% ipython --no-banner

In [1]: import numpy as np

In [2]: np.set_printoptions(suppress=True, linewidth=140)

In [3]: X = np.loadtxt("x.csv", delimiter=",")

In [4]: print(X)
[[ 0. -1.  0. -3. -3. -1.  1.]
 [ 0.  0.  0.  0.  0.  0.  0.]
 [-2. -4.  0. -2. -3. -1.  1.]
 [-1.  0.  0. -1. -3. -1.  0.]
 [ 0.  0.  0.  0.  0.  0.  0.]
 [-2. -1.  0. -1. -2. -2. -2.]
 [ 0. -1.  0. -3. -3. -1.  1.]
 [ 2. -2.  1.  1.  0.  2. -1.]
 [ 2. -2. -1. -1. -2.  1. -2.]
 [-1. -2. -2. -1. -2.  1.  1.]
 [ 3. -1. -5. -5. -5.  2. -2.]
 [ 0.  0.  0.  0.  0.  0.  0.]
 [ 0. -1.  0. -3. -3. -1.  1.]
 [-1.  0.  0. -1. -2.  0.  0.]
 [ 1. -4. -5. -4. -5.  2. -2.]
 [-2. -2.  4.  0. -2. -2.  1.]]

In [5]: Xs = X - X.mean(axis=0)

In [6]: evecs = np.linalg.svd(Xs)[2][:6]

In [7]: B = Xs - Xs @ evecs.T @ evecs

In [8]: print(np.linalg.norm(B, axis=1).round(6).argmax())
13

In [9]: print(np.round(np.cov(Xs @ evecs.T, rowvar=False), 2) + 0)
[[9.75 0.   0.   0.   0.   0.  ]
 [0.   3.79 0.   0.   0.   0.  ]
 [0.   0.   1.56 0.   0.   0.  ]
 [0.   0.   0.   0.95 0.   0.  ]
 [0.   0.   0.   0.   0.82 0.  ]
 [0.   0.   0.   0.   0.   0.2 ]]

In [10]: d = np.linalg.norm(X[:, None] - X[None], axis=-1)

In [11]: print(d.shape)
(16, 16)

In [12]: print(np.round(np.linalg.norm(X - X.mean(axis=0), axis=1), 2))
[2.36 3.01 3.8  2.16 3.01 3.38 2.36 4.79 3.11 2.53 7.58 3.01 2.36 1.78 7.09 5.65]

In [13]: print(d.mean(axis=1).argmax())
10

In [14]: print(d[4].round(6).argsort(kind="stable")[:4])
[ 1  4 11 13]

In [15]: print(d[4].round(2))
[4.58 0.   5.92 3.46 0.   4.24 4.58 3.87 4.36 4.   9.64 0.   4.58 2.45 9.54 5.74]

In [16]: print(np.linalg.matrix_rank(d ** 2))
9

In [17]: A = np.loadtxt("test4.csv", delimiter=",")

In [18]: print(A)
[[-23.   1.   2.   1.   2.   1.]
 [ -2. -19.   2.  -1.   0.  -1.]
 [  2.  -3. -19.   1.  -3.   2.]
 [ -2.   2.   1.  42.  -2.  -3.]
 [ -1.   1.  -3.  -2.  37.   2.]
 [  0.   2.   3.  -3.   0. -37.]]

In [19]: Q, evecs = np.linalg.qr(A[:, :3])[0], np.linalg.qr(A[:, 3:])[0]

In [20]: s = np.linalg.svd(Q.T @ evecs, compute_uv=False)

In [21]: print(np.round(np.degrees(np.arccos(s.clip(0, 1))), 2))
[75.84 77.96 89.94]

In [22]: print(s.round(2) + 0)
[0.24 0.21 0.  ]

In [23]: print((s > 0.9).sum())
0

In [24]: B = A / np.sqrt((A ** 2).mean(axis=1, keepdims=True))

In [25]: print(np.round(np.linalg.norm(B, axis=1), 2))
[2.45 2.45 2.45 2.45 2.45 2.45]

In [26]: print(np.linalg.matrix_rank(B) == np.linalg.matrix_rank(A))
True

In [27]: print(B[4].round(2))
[-0.07  0.07 -0.2  -0.13  2.43  0.13]

In [28]: m1 = np.load("run4.npy")

In [29]: print(m1)
[[0 1 0 0 0 0 0 0]
 [1 0 0 0 0 0 0 0]
 [0 0 0 1 0 1 1 0]
 [0 0 1 0 1 1 0 1]
 [0 0 0 1 0 0 0 0]
 [0 0 1 1 0 0 0 0]
 [0 0 1 0 0 0 0 0]
 [0 0 0 1 0 0 0 0]]

In [30]: print([round(float(np.linalg.det(m1[:i, :i])), 2) + 0 for i in range(1, 9)])
[0.0, -1.0, 0.0, 1.0, 0.0, -1.0, 0.0, 0.0]

In [31]: print(m1 @ m1)
[[1 0 0 0 0 0 0 0]
 [0 1 0 0 0 0 0 0]
 [0 0 3 1 1 1 0 1]
 [0 0 1 4 0 1 1 0]
 [0 0 1 0 1 1 0 1]
 [0 0 1 1 1 2 1 1]
 [0 0 0 1 0 1 1 0]
 [0 0 1 0 1 1 0 1]]

In [32]: print(np.round(np.sort(np.linalg.eigvals(m1).real), 2) + 0)
[-1.87 -1.37 -1.    0.    0.    0.8   1.    2.45]

In [33]: rng = np.random.default_rng(37)

In [34]: z = rng.permutation(8)

In [35]: print(z)
[0 6 1 3 5 4 2 7]

In [36]: B = m1[z][:, z]

In [37]: print(np.round(np.sort(np.abs(np.linalg.eigvals(B))), 2) + 0)
[0.   0.   0.8  1.   1.   1.37 1.87 2.45]

In [38]: print(np.diag(B))
[0 0 0 0 0 0 0 0]

In [39]: print(B)
[[0 0 1 0 0 0 0 0]
 [0 0 0 0 0 0 1 0]
 [1 0 0 0 0 0 0 0]
 [0 0 0 0 1 1 1 1]
 [0 0 0 1 0 0 1 0]
 [0 0 0 1 0 0 0 0]
 [0 1 0 1 1 0 0 0]
 [0 0 0 1 0 0 0 0]]

In [40]: x0 = np.array([-2, -3, -1, 0, -1, -1, -1, 2])

In [41]: a = np.maximum(m1 @ x0, 0)

In [42]: print(np.flatnonzero(a > 1e-9))
[]

In [43]: print(np.maximum(m1 @ (3 * x0), 0))
[0 0 0 0 0 0 0 0]

In [44]: print(m1.T @ a)
[0 0 0 0 0 0 0 0]

In [45]: W0 = np.loadtxt("out6.csv", delimiter=",")

In [46]: print(W0.round(2))
[[ 1.    0.    0.    0.    0.  ]
 [ 0.    1.    0.    0.    0.  ]
 [ 0.    0.    1.    0.    0.  ]
 [ 0.    0.    0.    0.71 -0.71]
 [ 0.    0.    0.    0.71  0.71]]

In [47]: # 4 blocks once reordered

In [48]: U, s, vt = np.linalg.svd(m1)

In [49]: evecs = vt[:(s > 1e-8).sum()]

In [50]: x0 = m1[4] + 2 * m1[6] + rng.integers(2) * np.eye(8)[7]

In [51]: print(x0)
[0. 0. 2. 1. 0. 0. 0. 1.]

In [52]: print(np.allclose(evecs.T @ evecs @ x0, x0))
False

In [53]: print(np.linalg.matrix_rank(np.vstack([m1, x0])))
7

In [54]: print(np.round(evecs.T @ evecs, 2) + 0)
[[ 1.   0.   0.   0.   0.   0.   0.   0. ]
 [ 0.   1.   0.   0.   0.   0.   0.   0. ]
 [ 0.   0.   1.   0.   0.   0.   0.   0. ]
 [ 0.   0.   0.   1.   0.   0.   0.   0. ]
 [ 0.   0.   0.   0.   0.4  0.2 -0.2  0.4]
 [ 0.   0.   0.   0.   0.2  0.6  0.4  0.2]
 [ 0.   0.   0.   0.  -0.2  0.4  0.6 -0.2]
 [ 0.   0.   0.   0.   0.4  0.2 -0.2  0.4]]

In [55]: print(np.linalg.matrix_rank(W0))
5

In [56]: W0[:, 5]
---------------------------------------------------------------------------
IndexError                                Traceback (most recent call last)
Cell In[56], line 1
----> 1 W0[:, 5]

IndexError: index 5 is out of bounds for axis 1 with size 5

In [57]: W0[5]
---------------------------------------------------------------------------
IndexError                                Traceback (most recent call last)
Cell In[57], line 1
----> 1 W0[5]

IndexError: index 5 is out of bounds for axis 0 with size 5

In [58]: print(np.round(np.linalg.norm(W0), 2))
2.24

In [59]: print(W0.shape)
(5, 5)

In [60]: print(np.round(np.diff(W0, axis=0), 2) + 0)
[[-1.    1.    0.    0.    0.  ]
 [ 0.   -1.    1.    0.    0.  ]
 [ 0.    0.   -1.    0.71 -0.71]
 [ 0.    0.    0.    0.    1.41]]

In [61]: Q = W0.astype(float).copy()

In [62]: for j in range(5):
    ...:     Q[:, j] -= Q[:, :j] @ (Q[:, :j].T @ Q[:, j])
    ...:     Q[:, j] /= np.linalg.norm(Q[:, j])
    ...: 

In [63]: print(np.round(Q.T @ Q, 2) + 0)
[[1. 0. 0. 0. 0.]
 [0. 1. 0. 0. 0.]
 [0. 0. 1. 0. 0.]
 [0. 0. 0. 1. 0.]
 [0. 0. 0. 0. 1.]]

In [64]: B = W0 / np.linalg.norm(W0, axis=1, keepdims=True)

In [65]: cov = B @ B.T

In [66]: print(cov.round(2) + 0)
[[1. 0. 0. 0. 0.]
 [0. 1. 0. 0. 0.]
 [0. 0. 1. 0. 0.]
 [0. 0. 0. 1. 0.]
 [0. 0. 0. 0. 1.]]

In [67]: print((cov - 2 * np.eye(5)).round(6).argmax(axis=1))
[1 0 0 0 0]

In [68]: print((np.abs(cov) > 0.9).astype(int))
[[1 0 0 0 0]
 [0 1 0 0 0]
 [0 0 1 0 0]
 [0 0 0 1 0]
 [0 0 0 0 1]]

In [69]: E = np.load("w.npy")

In [70]: print(E.round(2))
[[0.03 0.14 0.03 0.08]
 [0.14 0.69 0.14 0.42]
 [0.03 0.14 0.03 0.08]
 [0.08 0.42 0.08 0.25]]

In [71]: r = np.linalg.matrix_rank(E)

In [72]: print(r)
1

In [73]: null = np.linalg.svd(E)[2][r:].T

In [74]: print(np.round(E @ null, 2) + 0)
[[0. 0. 0.]
 [0. 0. 0.]
 [0. 0. 0.]
 [0. 0. 0.]]

In [75]: print([int(np.linalg.matrix_rank(E[:, :j + 1])) for j in range(4)])
[1, 1, 1, 1]

In [76]: print(np.allclose(E @ null, 0))
True

In [77]: print(np.round(null @ null.T, 2))
[[ 0.97 -0.14 -0.03 -0.08]
 [-0.14  0.31 -0.14 -0.42]
 [-0.03 -0.14  0.97 -0.08]
 [-0.08 -0.42 -0.08  0.75]]

In [78]: U, s, vt = np.linalg.svd(E, full_matrices=False)

In [79]: print(np.abs(U[:, 0]).round(6).argmax())
1

In [80]: print(np.allclose(U * s @ vt, E))
True

In [81]: print((s > 1e-8).sum())
1

In [82]: print(np.round(np.sqrt((s ** 2).sum()), 2), np.round(np.linalg.norm(E), 2))
1.0 1.0

In [83]: arr = np.loadtxt("block19.csv", delimiter=",")

In [84]: print(arr)
[[ 1.32  0.33 -0.54 -0.99  0.48 -0.87  0.06  0.39  0.63 -0.45]
 [-0.22 -0.55 -0.36  0.21  0.37  0.55  0.26  0.61  0.21 -0.06]
 [-0.66 -0.55 -0.08  0.53  0.11  0.75  0.18  0.33 -0.07  0.12]
 [-3.74 -3.19 -0.52  3.01  0.69  4.31  1.06  1.97 -0.35  0.66]
 [ 2.64  1.1  -0.68 -2.02  0.56 -2.1  -0.12  0.18  0.98 -0.78]
 [-1.32 -1.87 -0.86  1.13  0.92  2.13  0.78  1.71  0.35  0.03]
 [-3.3  -0.88  1.3   2.48 -1.15  2.22 -0.12 -0.9  -1.54  1.11]
 [-2.86 -4.62 -2.38  2.5   2.51  5.08  2.    4.48  1.12 -0.09]
 [ 0.66  2.64  1.98 -0.72 -2.01 -2.46 -1.32 -3.18 -1.26  0.45]]

In [85]: print(np.linalg.matrix_rank(arr, rtol=0.1))
2

In [86]: print(np.argsort(-np.linalg.norm(arr, axis=0).round(6), kind="stable")[:3])
[5 1 0]

In [87]: t = np.radians(45)

In [88]: r_ = np.eye(10)

In [89]: r_[1, 1] = r_[3, 3] = np.cos(t)

In [90]: r_[1, 3], r_[3, 1] = -np.sin(t), np.sin(t)

In [91]: print(r_.round(2))
[[ 1.    0.    0.    0.    0.    0.    0.    0.    0.    0.  ]
 [ 0.    0.71  0.   -0.71  0.    0.    0.    0.    0.    0.  ]
 [ 0.    0.    1.    0.    0.    0.    0.    0.    0.    0.  ]
 [ 0.    0.71  0.    0.71  0.    0.    0.    0.    0.    0.  ]
 [ 0.    0.    0.    0.    1.    0.    0.    0.    0.    0.  ]
 [ 0.    0.    0.    0.    0.    1.    0.    0.    0.    0.  ]
 [ 0.    0.    0.    0.    0.    0.    1.    0.    0.    0.  ]
 [ 0.    0.    0.    0.    0.    0.    0.    1.    0.    0.  ]
 [ 0.    0.    0.    0.    0.    0.    0.    0.    1.    0.  ]
 [ 0.    0.    0.    0.    0.    0.    0.    0.    0.    1.  ]]

In [92]: B = arr @ r_.T

In [93]: print(np.allclose(arr @ arr.T, B @ B.T))
True

In [94]: print(np.allclose(np.linalg.norm(arr, axis=1), np.linalg.norm(B, axis=1)))
True

In [95]: print(round(np.linalg.det(r_), 2), np.round(np.trace(r_), 2))
1.0 9.41

In [96]: print(B.round(2))
[[ 1.32  0.93 -0.54 -0.47  0.48 -0.87  0.06  0.39  0.63 -0.45]
 [-0.22 -0.54 -0.36 -0.24  0.37  0.55  0.26  0.61  0.21 -0.06]
 [-0.66 -0.76 -0.08 -0.01  0.11  0.75  0.18  0.33 -0.07  0.12]
 [-3.74 -4.38 -0.52 -0.13  0.69  4.31  1.06  1.97 -0.35  0.66]
 [ 2.64  2.21 -0.68 -0.65  0.56 -2.1  -0.12  0.18  0.98 -0.78]
 [-1.32 -2.12 -0.86 -0.52  0.92  2.13  0.78  1.71  0.35  0.03]
 [-3.3  -2.38  1.3   1.13 -1.15  2.22 -0.12 -0.9  -1.54  1.11]
 [-2.86 -5.03 -2.38 -1.5   2.51  5.08  2.    4.48  1.12 -0.09]
 [ 0.66  2.38  1.98  1.36 -2.01 -2.46 -1.32 -3.18 -1.26  0.45]]

In [97]: x0 = np.array([-9, 7, -3, 0, 0, -5])

In [98]: rhs = A @ x0

In [99]: print(rhs)
[ 203. -116.    8.   44.   15.  190.]

In [100]: print(np.round(np.linalg.solve(A.T, A[2]), 2) + 0)
[0. 0. 1. 0. 0. 0.]

In [101]: print(np.round(np.linalg.solve(A, rhs), 2) + 0)
[-9.  7. -3.  0.  0. -5.]

In [102]: print(np.round(np.linalg.solve(A, A[:, 3]), 2) + 0)
[0. 0. 0. 1. 0. 0.]

In [103]: f, r1 = arr[5], arr[3]

In [104]: print(round(f @ r1, 2))
28.66

In [105]: print(np.round(f @ f, 2))
16.3

In [106]: p = (f @ r1) / (f @ f) * f

In [107]: print(np.linalg.matrix_rank(np.outer(f, r1)))
1

In [108]: U, s, vt = np.linalg.svd(arr)

In [109]: print(np.argmax(s[:-1] / (s[1:] + 1e-6)) + 1)
2

In [110]: B = U[:, :2] @ np.diag(s[:2]) @ vt[:2]

In [111]: print(np.linalg.matrix_rank(arr, rtol=0.05))
2

In [112]: print(B.round(2))
[[ 1.32  0.33 -0.54 -0.99  0.48 -0.87  0.06  0.39  0.63 -0.45]
 [-0.22 -0.55 -0.36  0.21  0.37  0.55  0.26  0.61  0.21 -0.06]
 [-0.66 -0.55 -0.08  0.53  0.11  0.75  0.18  0.33 -0.07  0.12]
 [-3.74 -3.19 -0.52  3.01  0.69  4.31  1.06  1.97 -0.35  0.66]
 [ 2.64  1.1  -0.68 -2.02  0.56 -2.1  -0.12  0.18  0.98 -0.78]
 [-1.32 -1.87 -0.86  1.13  0.92  2.13  0.78  1.71  0.35  0.03]
 [-3.3  -0.88  1.3   2.48 -1.15  2.22 -0.12 -0.9  -1.54  1.11]
 [-2.86 -4.62 -2.38  2.5   2.51  5.08  2.    4.48  1.12 -0.09]
 [ 0.66  2.64  1.98 -0.72 -2.01 -2.46 -1.32 -3.18 -1.26  0.45]]

In [113]: print(round(np.linalg.norm(arr - B, 2), 2), round(s[2], 2))
0.0 0.0
